$ python3 -q
>>> import numpy as np
>>> from numpy import linalg as LA
>>> np.set_printoptions(precision=2, suppress=True, linewidth=120, sign=" ")
>>> feats = np.array([[-2.4, -0.7, -0.5, 0.2],
...     [1.0, -1.7, -0.9, -0.9],
...     [-1.5, -0.5, 0.1, -0.5],
...     [0.6, -0.9, 1.1, 0.5],
...     [1.0, -1.7, -0.6, 0.5],
...     [0.4, -1.4, 0.3, 0.5]])
>>> rng = np.random.default_rng(928)
>>> feats[2] = feats[5] + 0.3 * rng.normal(size=4)
>>> feats
array([[-2.4 , -0.7 , -0.5 ,  0.2 ],
       [ 1.  , -1.7 , -0.9 , -0.9 ],
       [ 0.11, -1.47,  0.03,  0.29],
       [ 0.6 , -0.9 ,  1.1 ,  0.5 ],
       [ 1.  , -1.7 , -0.6 ,  0.5 ],
       [ 0.4 , -1.4 ,  0.3 ,  0.5 ]])
>>> W1 = np.array([[2, 3], [3, 2], [0, 0], [0, 2]])
>>> beta = np.array([-3, 3])
>>> H = np.maximum(feats @ W1 + beta, 0)
>>> H
array([[ 0.  ,  0.  ],
       [ 0.  ,  0.8 ],
       [ 0.  ,  0.97],
       [ 0.  ,  4.  ],
       [ 0.  ,  3.6 ],
       [ 0.  ,  2.4 ]])
>>> (H > 0).astype(int)
array([[ 0,  0],
       [ 0,  1],
       [ 0,  1],
       [ 0,  1],
       [ 0,  1],
       [ 0,  1]])
>>> (H > 0).mean(axis=0)
array([ 0.  ,  0.83])
>>> W2 = np.array([[1, 4, 5], [1, 3, 0]])
>>> print((H @ W2).round(6).argmax(axis=1))
[ 0  1  1  1  1  1]
>>> U, sigma, VT = LA.svd(H)
>>> V = VT[:(sigma > 1e-8).sum()]
>>> vec = H[5] + -2 * H[3] + rng.integers(2) * np.eye(2)[0]
>>> vec
array([ 1. , -5.6])
>>> LA.matrix_rank(np.vstack([H, vec]))
np.int64(2)
>>> np.round(LA.norm(vec - V.T @ V @ vec), 2)
np.float64(1.0)
>>> V.T @ V
array([[ 0.,  0.],
       [ 0.,  1.]])
>>> vec = np.array([3, -2, 0, 4])
>>> (feats @ vec).argmax()
np.int64(4)
>>> feats * vec
array([[-7.2 ,  1.4 , -0.  ,  0.8 ],
       [ 3.  ,  3.4 , -0.  , -3.6 ],
       [ 0.32,  2.94,  0.  ,  1.16],
       [ 1.8 ,  1.8 ,  0.  ,  2.  ],
       [ 3.  ,  3.4 , -0.  ,  2.  ],
       [ 1.2 ,  2.8 ,  0.  ,  2.  ]])
>>> feats @ np.ones(4)
array([-3.4 , -2.5 , -1.04,  1.3 , -0.8 , -0.2 ])
>>> vec = np.array([-5, -1, -2, -3])
>>> h = np.maximum(feats @ vec, 0)
>>> np.round(np.tanh(feats @ vec), 2) + 0
array([ 1.  ,  0.83,  0.  , -1.  , -1.  , -0.99])
>>> print(feats * (h > 1e-9)[:, None])
[[-2.4  -0.7  -0.5   0.2 ]
 [ 1.   -1.7  -0.9  -0.9 ]
 [ 0.11 -1.47  0.03  0.29]
 [ 0.   -0.    0.    0.  ]
 [ 0.   -0.   -0.    0.  ]
 [ 0.   -0.    0.    0.  ]]
>>> feats.T @ h
array([-30.24, -11.21,  -7.63,   1.54])
>>> K = np.array([[3, 2, 1, 0, 2, 2],
...     [1, 1, 1, 3, 1, 0],
...     [0, 2, 3, 2, 1, 3],
...     [0, 1, 3, 1, 2, 3],
...     [1, 1, 2, 0, 3, 3],
...     [0, 2, 3, 1, 0, 3],
...     [2, 3, 2, 1, 3, 0]])
>>> K
array([[ 3,  2,  1,  0,  2,  2],
       [ 1,  1,  1,  3,  1,  0],
       [ 0,  2,  3,  2,  1,  3],
       [ 0,  1,  3,  1,  2,  3],
       [ 1,  1,  2,  0,  3,  3],
       [ 0,  2,  3,  1,  0,  3],
       [ 2,  3,  2,  1,  3,  0]])
>>> theta = np.radians(180)
>>> R = np.eye(4)
>>> R[0, 0] = R[3, 3] = np.cos(theta)
>>> R[0, 3], R[3, 0] = -np.sin(theta), np.sin(theta)
>>> R.round(2) + 0
array([[-1.,  0.,  0.,  0.],
       [ 0.,  1.,  0.,  0.],
       [ 0.,  0.,  1.,  0.],
       [ 0.,  0.,  0., -1.]])
>>> B = feats @ R.T
>>> np.allclose(feats @ feats.T, B @ B.T)
True
>>> np.allclose(LA.norm(feats, axis=1), LA.norm(B, axis=1))
True
>>> np.round(LA.det(R), 2), np.trace(R)
(np.float64(1.0), np.float64(0.0))
>>> B = np.c_[K[:, :3] @ np.array([[-2, -2, 0], [1, -2, 5], [-2, -8, 4]]), np.array([4, 2, -3, 2, 5, 2, 2])]
>>> B
array([[ -6, -18,  14,   4],
       [ -3, -12,   9,   2],
       [ -4, -28,  22,  -3],
       [ -5, -26,  17,   2],
       [ -5, -20,  13,   5],
       [ -4, -28,  22,   2],
       [ -5, -26,  23,   2]])
>>> np.round(LA.lstsq(K, B[:, 0])[0], 2) + 0
array([-2.,  1., -2.,  0.,  0.,  0.])
>>> LA.matrix_rank(np.c_[K, B])
np.int64(7)
>>> LA.norm(LA.qr(K)[0].T @ B, axis=0) ** 2 / ((B ** 2).sum(axis=0) + 1e-12)
array([ 1.  ,  1.  ,  1.  ,  0.82])
>>> Q, R = LA.qr(feats)
>>> Q @ R
array([[-2.4 , -0.7 , -0.5 ,  0.2 ],
       [ 1.  , -1.7 , -0.9 , -0.9 ],
       [ 0.11, -1.47,  0.03,  0.29],
       [ 0.6 , -0.9 ,  1.1 ,  0.5 ],
       [ 1.  , -1.7 , -0.6 ,  0.5 ],
       [ 0.4 , -1.4 ,  0.3 ,  0.5 ]])
>>> R
array([[ 2.88, -1.03,  0.17, -0.12],
       [ 0.  ,  3.18,  0.51, -0.36],
       [ 0.  ,  0.  , -1.56, -0.85],
       [ 0.  ,  0.  ,  0.  ,  0.9 ]])
>>> vec = np.array([-1, 2, 0, 2, -2, 2])
>>> h = np.maximum(K @ vec, 0)
>>> np.maximum(K @ vec, 0) - np.maximum(-K @ vec, 0)
array([  1,   5,  12,   6,   1,  12,   0])
>>> np.maximum(K @ (3 * vec), 0)
array([  3,  15,  36,  18,   3,  36,   0])
>>> K * (h > 1e-9)[:, None]
array([[ 3,  2,  1,  0,  2,  2],
       [ 1,  1,  1,  3,  1,  0],
       [ 0,  2,  3,  2,  1,  3],
       [ 0,  1,  3,  1,  2,  3],
       [ 1,  1,  2,  0,  3,  3],
       [ 0,  2,  3,  1,  0,  3],
       [ 0,  0,  0,  0,  0,  0]])
>>> np.tanh(K @ vec)
array([ 0.76,  1.  ,  1.  ,  1.  ,  0.76,  1.  ,  0.  ])
>>> np.flatnonzero(h > 1e-9)
array([ 0,  1,  2,  3,  4,  5])
>>> arr = np.array([[-1, -2, -1, 0, -1, 0, 2],
...     [2, -1, 0, -1, 0, 2, 0],
...     [1, -1, 0, -1, 2, -2, -1],
...     [2, 0, -2, -2, 0, -1, 0],
...     [2, 2, -2, -1, 1, -1, -1]])
>>> arr[3] = arr[4]
>>> arr
array([[-1, -2, -1,  0, -1,  0,  2],
       [ 2, -1,  0, -1,  0,  2,  0],
       [ 1, -1,  0, -1,  2, -2, -1],
       [ 2,  2, -2, -1,  1, -1, -1],
       [ 2,  2, -2, -1,  1, -1, -1]])
>>> gram = arr.T @ arr
>>> np.round(LA.eigvalsh(gram)[::-1], 2) + 0
array([ 38.99,  10.15,   8.96,   6.9 ,   0.  ,   0.  ,   0.  ])
>>> print((arr @ arr.T).shape)
(5, 5)
>>> np.diag(gram)
array([ 14,  14,   9,   4,   7,  10,   7])
>>> np.trace(gram), (arr ** 2).sum()
(np.int64(65), np.int64(65))
>>> np.allclose(gram, gram.T)
True
